% python3 -q
>>> import numpy as np
>>> import numpy.linalg as la
>>> np.set_printoptions(precision=2, suppress=True, linewidth=140, floatmode="fixed")
>>> data = np.load("test10.npy")
>>> data
array([[4, 0, 0, 0],
       [0, 4, 0, 0],
       [8, 7, 6, 0],
       [3, 7, 3, 7]])
>>> vals, V = la.eig(data)
>>> vals
array([7.00, 6.00, 4.00, 4.00])
>>> np.prod(vals)
np.float64(672.0)
>>> O = data.astype(float).copy()
>>> for j in range(4):
...     O[:, j] -= O[:, :j] @ (O[:, :j].T @ O[:, j])
...     O[:, j] /= la.norm(O[:, j])
... 
>>> np.round(O.T @ O, 2) + 0
array([[1.00, 0.00, 0.00, 0.00],
       [0.00, 1.00, 0.00, 0.00],
       [0.00, 0.00, 1.00, 0.00],
       [0.00, 0.00, 0.00, 1.00]])
>>> np.round(O.T @ data, 2) + 0
array([[ 9.43,  8.16,  6.04,  2.23],
       [ 0.00,  6.88,  1.99,  4.48],
       [ 0.00,  0.00,  2.13, -0.64],
       [ 0.00,  0.00,  0.00,  4.86]])
>>> P = np.triu(np.array([[3, -1, 0, 3], [-3, 1, 3, 0], [-3, -2, -3, 0], [0, 3, -1, 3]]), 1) + np.eye(4)
>>> other = P @ data @ la.inv(P)
>>> other
array([[  13.00,   30.00,  -81.00,  -18.00],
       [  24.00,   49.00, -129.00,  -72.00],
       [   8.00,   15.00,  -39.00,  -24.00],
       [   3.00,   10.00,  -27.00,   -2.00]])
>>> np.trace(other), np.trace(data)
(np.float64(21.0), np.int64(21))
>>> P @ data - data @ P
array([[  9.00,  21.00,   9.00,   9.00],
       [ 24.00,  21.00,   6.00,   0.00],
       [  0.00,   8.00, -21.00, -24.00],
       [  0.00,   3.00, -21.00,  -9.00]])
>>> u = np.array([1, 0])
>>> np.cross(other[0, :3], other[2, :3])
array([  45.00, -141.00,  -45.00])
>>> np.polyval(u, other[0])
array([ 13.00,  30.00, -81.00, -18.00])
>>> rng = np.random.default_rng(461)
>>> feats = np.eye(4, dtype=int)[rng.permutation(4)] * np.array([7, 3, 3, 0])
>>> feats
array([[0, 3, 0, 0],
       [0, 0, 0, 0],
       [7, 0, 0, 0],
       [0, 0, 3, 0]])
>>> other = feats + rng.integers(-2, 3, (4, 3)) @ rng.integers(-2, 3, (3, 4))
>>> other
array([[ 4, -1, -2, -2],
       [-4,  4,  2,  2],
       [11,  4, -6,  0],
       [ 0,  0,  7, -2]])
>>> np.round(la.svd(other - feats, compute_uv=False), 2) + 0
array([9.84, 7.82, 3.17, 0.00])
>>> M = np.load("x.npy")
>>> M
array([[ 1,  2, -2,  0],
       [-1,  1,  0,  2],
       [ 2, -2, -2,  2],
       [-1,  1,  0,  2]])
>>> r = la.matrix_rank(M)
>>> r
np.int64(3)
>>> ns = la.svd(M)[2][r:].T
>>> ns @ ns.T
array([[0.49, 0.19, 0.44, 0.15],
       [0.19, 0.08, 0.17, 0.06],
       [0.44, 0.17, 0.39, 0.13],
       [0.15, 0.06, 0.13, 0.04]])
>>> ns[:, 0] / ns[np.abs(ns[:, 0]).round(6).argmax(), 0]
array([1.00, 0.40, 0.90, 0.30])
>>> np.round(M @ ns, 2) + 0
array([[0.00],
       [0.00],
       [0.00],
       [0.00]])
>>> np.allclose(M @ ns, 0)
True
>>> idx = rng.permutation(4)
>>> idx
array([1, 2, 3, 0])
>>> other = M[idx][:, idx]
>>> np.round(np.sort(np.abs(la.eigvals(other))), 2) + 0
array([0.00, 1.00, 1.00, 2.00])
>>> other
array([[ 1,  0,  2, -1],
       [-2, -2,  2,  2],
       [ 1,  0,  2, -1],
       [ 2, -2,  0,  1]])
>>> np.trace(other)
np.int64(2)
>>> np.diag(other)
array([ 1, -2,  2,  1])
>>> round(float(la.det(other)), 2), np.round(la.det(M[idx]), 2)
(0.0, np.float64(0.0))
>>> np.allclose(other, M)
False
>>> la.cond(other) > 100
np.True_
>>> [round(float(x), 2) for x in la.svd(other, compute_uv=False)[:3]]
[4.07, 3.53, 2.83]
>>> np.argsort(-la.norm(other, axis=0).round(6), kind="stable")[:3]
array([2, 0, 1])
>>> la.matrix_rank(other, rtol=0.1)
np.int64(3)
>>> G = M.T @ M
>>> np.round(la.svd(M, compute_uv=False) ** 2, 2) + 0
array([16.56, 12.44,  8.00,  0.00])
>>> G
array([[ 7, -4, -6,  0],
       [-4, 10,  0,  0],
       [-6,  0,  8, -4],
       [ 0,  0, -4, 12]])
>>> J = np.load("m.npy")
>>> J
array([[0.00, 0.00, 0.00, 0.00],
       [0.00, 0.00, 0.00, 1.00],
       [0.00, 0.00, 0.00, 2.00],
       [0.00, 1.00, 2.00, 0.00]])
>>> vals, V = la.eigh(J)
>>> vals.round(2) + 0
array([-2.24,  0.00,  0.00,  2.24])
>>> np.round(V.T @ J @ V, 2) + 0
array([[-2.24,  0.00,  0.00,  0.00],
       [ 0.00,  0.00,  0.00,  0.00],
       [ 0.00,  0.00,  0.00,  0.00],
       [ 0.00,  0.00,  0.00,  2.24]])
>>> la.eigvalsh(J + 2 * np.eye(4))
array([-0.24,  2.00,  2.00,  4.24])
>>> (vals > 1e-8).sum(), (vals < -1e-8).sum()
(np.int64(1), np.int64(1))
>>> np.round(V.T @ V, 2) + 0
array([[1.00, 0.00, 0.00, 0.00],
       [0.00, 1.00, 0.00, 0.00],
       [0.00, 0.00, 1.00, 0.00],
       [0.00, 0.00, 0.00, 1.00]])
>>> vals.sum(), np.trace(J)
(np.float64(0.0), np.float64(0.0))
>>> W0 = np.load("sample2.npy")
>>> W0
array([[-8, -3,  4],
       [-3,  0,  5],
       [ 4,  5, 18]])
>>> u = np.array([-3, -1, 3])
>>> np.correlate(J[0], J[3], "full")
array([0.00, 0.00, 0.00, 0.00, 0.00, 0.00, 0.00])
>>> np.cross(J[0, :3], J[3, :3])
array([0.00, 0.00, 0.00])
>>> np.convolve(J[0], u)
array([0.00, 0.00, 0.00, 0.00, 0.00, 0.00])
>>> np.polyval(u, J[0])
array([3.00, 3.00, 3.00, 3.00])
>>> np.array([np.convolve(row, u, "same") for row in J])
array([[ 0.00,  0.00,  0.00,  0.00],
       [ 0.00,  0.00, -3.00, -1.00],
       [ 0.00,  0.00, -6.00, -2.00],
       [-3.00, -7.00,  1.00,  6.00]])
>>> th = np.radians(72)
>>> R = np.eye(4)
>>> R[1, 1] = R[3, 3] = np.cos(th)
>>> R[1, 3], R[3, 1] = -np.sin(th), np.sin(th)
>>> R
array([[ 1.00,  0.00,  0.00,  0.00],
       [ 0.00,  0.31,  0.00, -0.95],
       [ 0.00,  0.00,  1.00,  0.00],
       [ 0.00,  0.95,  0.00,  0.31]])
>>> other = data @ R.T
>>> np.abs(other - data).max(axis=0)
array([ 0.00, 11.49,  0.00,  6.66])
>>> la.svd(data, compute_uv=False), la.svd(other, compute_uv=False)
(array([15.39,  6.68,  3.47,  1.88]), array([15.39,  6.68,  3.47,  1.88]))
>>> other
array([[ 4.00,  0.00,  0.00,  0.00],
       [ 0.00,  1.24,  0.00,  3.80],
       [ 8.00,  2.16,  6.00,  6.66],
       [ 3.00, -4.49,  3.00,  8.82]])
>>> np.allclose(data @ data.T, other @ other.T)
True
>>> round(float(la.det(R)), 2), round(np.trace(R), 2)
(1.0, np.float64(2.62))
>>> np.round(la.norm(W0, 2) / la.norm(W0), 2)
np.float64(0.89)
>>> la.cond(W0) > 100
np.False_
>>> round(np.log10(la.cond(W0)))
2
>>> A = np.loadtxt("layer3.csv", delimiter=",")
>>> A
array([[ 4.00,  6.00, -6.00],
       [ 6.00,  9.00, -9.00],
       [-6.00, -9.00,  9.00]])
>>> np.allclose(A @ A.T, A.T @ A)
True
>>> A @ A
array([[  88.00,  132.00, -132.00],
       [ 132.00,  198.00, -198.00],
       [-132.00, -198.00,  198.00]])
>>> np.allclose(A, A.T)
True
>>> round(la.det(A), 2)
np.float64(0.0)
>>> la.matrix_power(A, 3)
array([[ 1936.00,  2904.00, -2904.00],
       [ 2904.00,  4356.00, -4356.00],
       [-2904.00, -4356.00,  4356.00]])
>>> (A - A.T) / 2
array([[0.00, 0.00, 0.00],
       [0.00, 0.00, 0.00],
       [0.00, 0.00, 0.00]])
>>> vals, V = la.eigh(A)
>>> np.round(V.T @ A @ V, 2) + 0
array([[ 0.00,  0.00,  0.00],
       [ 0.00,  0.00,  0.00],
       [ 0.00,  0.00, 22.00]])
>>> V @ np.diag(vals) @ V.T
array([[ 4.00,  6.00, -6.00],
       [ 6.00,  9.00, -9.00],
       [-6.00, -9.00,  9.00]])
>>> np.round(la.eigvalsh(A @ A), 2) + 0
array([  0.00,   0.00, 484.00])
>>> np.abs(V[:, -1])
array([0.43, 0.64, 0.64])
>>> np.round(np.poly(A), 2) + 0
array([  1.00, -22.00,   0.00,   0.00])
>>> K = np.load("case5.npy")
>>> K
array([[-2.32,  0.98,  0.79],
       [-3.08,  5.36,  1.19],
       [-9.14, -0.53, -1.82],
       [ 2.77,  1.97,  2.38],
       [ 3.92, -0.40, -0.46],
       [ 2.70, -1.32,  3.55],
       [-0.94, -4.24,  7.17],
       [-1.40, -4.13,  4.25],
       [ 0.53, -3.53,  0.48],
       [-1.77, -2.80, -4.26],
       [ 6.59,  3.54,  2.37],
       [-2.71,  1.15, -0.93],
       [ 9.11, -3.13, -8.93],
       [-2.93, -3.08,  1.71],
       [-3.29,  0.86,  5.96],
       [ 9.36,  1.71, -3.89],
       [ 6.38,  1.41,  4.61],
       [-4.51, -1.71,  0.16],
       [ 5.71, -1.60,  1.09],
       [-1.45, -0.04, -1.35],
       [ 3.89,  2.84,  4.68],
       [ 1.19, -3.43,  2.28],
       [-8.07,  2.53, -0.90],
       [ 3.03,  5.00, -5.00],
       [-8.91, -0.32,  0.16],
       [ 9.95, -1.14, -5.46],
       [ 0.21,  3.89,  1.50]])
>>> W2 = K[[21, 10]].astype(float)
>>> for _ in range(3):
...     idx = la.norm(K[:, None] - W2, axis=-1).argmin(axis=1)
...     W2 = np.array([K[idx == j].mean(axis=0) for j in range(2)])
... 
>>> idx
array([0, 0, 0, 1, 1, 0, 0, 0, 0, 0, 1, 0, 1, 0, 0, 1, 1, 0, 1, 0, 1, 0, 0, 1, 0, 1, 0])
>>> W2[1] - W2[0]
array([ 8.77,  1.63, -2.03])
>>> W2
array([[-2.70, -0.61,  1.17],
       [ 6.07,  1.02, -0.86]])
>>> idx = K[:, 0] > np.median(K[:, 0])
>>> u = K[idx].mean(axis=0) - K[~idx].mean(axis=0)
>>> ((K - K.mean(axis=0)) @ u > 0).astype(int)
array([0, 0, 0, 1, 1, 1, 0, 0, 0, 0, 1, 0, 1, 0, 0, 1, 1, 0, 1, 0, 1, 1, 0, 1, 0, 1, 0])
>>> round(float((((K - K.mean(axis=0)) @ u > 0) == idx).mean()), 2)
0.96
>>> idx.astype(int)
array([0, 0, 0, 1, 1, 1, 0, 0, 1, 0, 1, 0, 1, 0, 0, 1, 1, 0, 1, 0, 1, 1, 0, 1, 0, 1, 0])
>>> Xc = (K - K.mean(axis=0)) / K.std(axis=0)
>>> np.argwhere(np.abs(Xc) > 2)
array([[12,  2]])
>>> Xc.std(axis=0)
array([1.00, 1.00, 1.00])
>>> c = la.lstsq(np.delete(Xc, 2, axis=1), Xc[:, 2])[0]
>>> c
array([-0.23, -0.01])
>>> round(float(1 - np.var(Xc[:, 2] - np.delete(Xc, 2, axis=1) @ c)), 2)
0.05
>>> np.abs(c).argmax()
np.int64(0)
>>> Xc = K - K.mean(axis=0)
>>> V = la.svd(Xc)[2][:1]
>>> other = Xc - Xc @ V.T @ V
>>> np.round(np.diag(V.T @ V), 2) + 0
array([0.93, 0.00, 0.07])
>>> (Xc @ V.T).std(axis=0)
array([5.33])
>>> np.cov(Xc @ V.T, rowvar=False)
array(29.45)
>>> other.std(axis=0)
array([0.94, 2.74, 3.33])
>>> la.norm(other, axis=1).round(6).argmax()
np.int64(12)
>>> m1 = np.load("run6.npy")
>>> m1
array([[ 5.93, 17.92,  8.94, 12.09],
       [ 3.92, 13.91,  7.01,  9.96],
       [ 5.10, 11.86,  2.94,  5.04],
       [ 5.04, 15.90,  8.17, 11.10]])
>>> Uu, s, Vt = la.svd(m1)
>>> np.argmax(s[:-1] / (s[1:] + 1e-6)) + 1
np.int64(3)
>>> other = Uu[:, :3] @ np.diag(s[:3]) @ Vt[:3]
>>> other
array([[ 5.93, 17.92,  8.94, 12.10],
       [ 3.92, 13.91,  7.01,  9.96],
       [ 5.10, 11.86,  2.94,  5.04],
       [ 5.03, 15.91,  8.18, 11.09]])
>>> la.matrix_rank(other)
np.int64(3)
>>> round(la.norm(m1 - other) / la.norm(m1), 2)
np.float64(0.0)
>>> la.matrix_rank(m1, rtol=0.05)
np.int64(2)
>>> round(float(la.norm(m1 - other, 2)), 2), round(s[3], 2)
(0.01, np.float64(0.01))
